In [1]: import numpy as np

In [2]: from numpy import linalg as LA

In [3]: np.set_printoptions(precision=2, suppress=True, linewidth=160, legacy="1.25")

In [4]: X = np.load("case7.npy")

In [5]: X
Out[5]: 
array([[ 4,  9,  2],
       [ 0,  3,  8],
       [ 0,  0, -9]])

In [6]: w, V = LA.eig(X)

In [7]: X @ V[:, 0] - w[0] * V[:, 0]
Out[7]: array([0., 0., 0.])

In [8]: np.sort(LA.eigvals(LA.inv(X)))
Out[8]: array([-0.11,  0.25,  0.33])

In [9]: np.sort(LA.eigvals(X @ X))
Out[9]: array([ 9., 16., 81.])

In [10]: rng = np.random.default_rng(53572)

In [11]: labels = rng.permutation(3)

In [12]: labels
Out[12]: array([0, 2, 1])

In [13]: Y = X[labels][:, labels]

In [14]: np.sort(np.abs(LA.eigvals(Y)))
Out[14]: array([3., 4., 9.])

In [15]: round(float(LA.det(Y)), 2), np.round(LA.det(X[labels]), 2)
Out[15]: (-108.0, 108.0)

In [16]: Y
Out[16]: 
array([[ 4,  2,  9],
       [ 0, -9,  0],
       [ 0,  8,  3]])

In [17]: np.diag(Y)
Out[17]: array([ 4, -9,  3])

In [18]: J = np.loadtxt("dump.csv", delimiter=",")

In [19]: J
Out[19]: 
array([[  1.,  -4.,  16., -64.],
       [  1.,  -3.,   9., -27.],
       [  1.,  -2.,   4.,  -8.],
       [  1.,  -1.,   1.,  -1.],
       [  1.,   0.,   0.,   0.]])

In [20]: q, r_ = LA.qr(J)

In [21]: np.trace(q @ q.T)
Out[21]: 4.0

In [22]: np.round(q.T @ q, 2) + 0
Out[22]: 
array([[1., 0., 0., 0.],
       [0., 1., 0., 0.],
       [0., 0., 1., 0.],
       [0., 0., 0., 1.]])

In [23]: r_
Out[23]: 
array([[ -2.24,   4.47, -13.42,  44.72],
       [  0.  ,   3.16, -12.65,  48.7 ],
       [  0.  ,   0.  ,   3.74, -22.45],
       [  0.  ,   0.  ,   0.  ,   3.79]])

In [24]: q.round(2) + 0
Out[24]: 
array([[-0.45, -0.63,  0.53, -0.32],
       [-0.45, -0.32, -0.27,  0.63],
       [-0.45,  0.  , -0.53,  0.  ],
       [-0.45,  0.32, -0.27, -0.63],
       [-0.45,  0.63,  0.53,  0.32]])

In [25]: np.abs(np.diag(r_))
Out[25]: array([2.24, 3.16, 3.74, 3.79])

In [26]: np.round(q @ r_, 2) + 0
Out[26]: 
array([[  1.,  -4.,  16., -64.],
       [  1.,  -3.,   9., -27.],
       [  1.,  -2.,   4.,  -8.],
       [  1.,  -1.,   1.,  -1.],
       [  1.,   0.,   0.,   0.]])

In [27]: round(abs(r_[0, 0]), 2), round(LA.norm(J[:, 0]), 2)
Out[27]: (2.24, 2.24)

In [28]: np.abs(LA.svd(J)[2][-1])
Out[28]: array([0.19, 0.83, 0.51, 0.08])

In [29]: round(float(LA.norm(J, 2) / LA.norm(J)), 2)
Out[29]: 1.0

In [30]: round(np.log10(LA.cond(J)))
Out[30]: 2

In [31]: Y = np.c_[J[:, :1] @ np.array([[-5]]), np.array([1, 1, 0, 1, 2])]

In [32]: Y
Out[32]: 
array([[-5.,  1.],
       [-5.,  1.],
       [-5.,  0.],
       [-5.,  1.],
       [-5.,  2.]])

In [33]: np.round(LA.norm(Y - J @ LA.lstsq(J, Y)[0], axis=0), 2) + 0
Out[33]: array([0. , 0.6])

In [34]: LA.matrix_rank(Y)
Out[34]: 2

In [35]: LA.matrix_rank(np.c_[J, Y])
Out[35]: 5

In [36]: def softmax(z):
    ...:     e = np.exp(z - z.max(axis=-1, keepdims=True))
    ...:     return e / e.sum(axis=-1, keepdims=True)
    ...: 

In [37]: softmax(J).sum(axis=1)
Out[37]: array([1., 1., 1., 1., 1.])

In [38]: softmax(J[3])
Out[38]: array([0.44, 0.06, 0.44, 0.06])

In [39]: np.round(softmax(10 * J[3]), 2) + 0
Out[39]: array([0.5, 0. , 0.5, 0. ])

In [40]: att = J @ J.T / np.sqrt(4)

In [41]: softmax(att).round(6).argmax(axis=1)
Out[41]: array([0, 0, 0, 0, 0])

In [42]: softmax(att)[3] @ J
Out[42]: array([  1.,  -4.,  16., -64.])

In [43]: np.round(softmax(att + np.triu(np.full(att.shape, -np.inf), 1)), 2) + 0
Out[43]: 
array([[1. , 0. , 0. , 0. , 0. ],
       [1. , 0. , 0. , 0. , 0. ],
       [1. , 0. , 0. , 0. , 0. ],
       [1. , 0. , 0. , 0. , 0. ],
       [0.2, 0.2, 0.2, 0.2, 0.2]])

In [44]: left, sigma, vt = LA.svd(J)

In [45]: sigma
Out[45]: array([72.55,  3.67,  1.14,  0.33])

In [46]: np.argmax(sigma[:-1] / (sigma[1:] + 1e-6)) + 1
Out[46]: 1

In [47]: Y = left[:, :1] @ np.diag(sigma[:1]) @ vt[:1]

In [48]: np.round(np.abs(J - Y).max(), 2)
Out[48]: 1.72

In [49]: LA.matrix_rank(Y)
Out[49]: 1

In [50]: round(LA.norm(J - Y, 2), 2), round(float(sigma[1]), 2)
Out[50]: (3.67, 3.67)
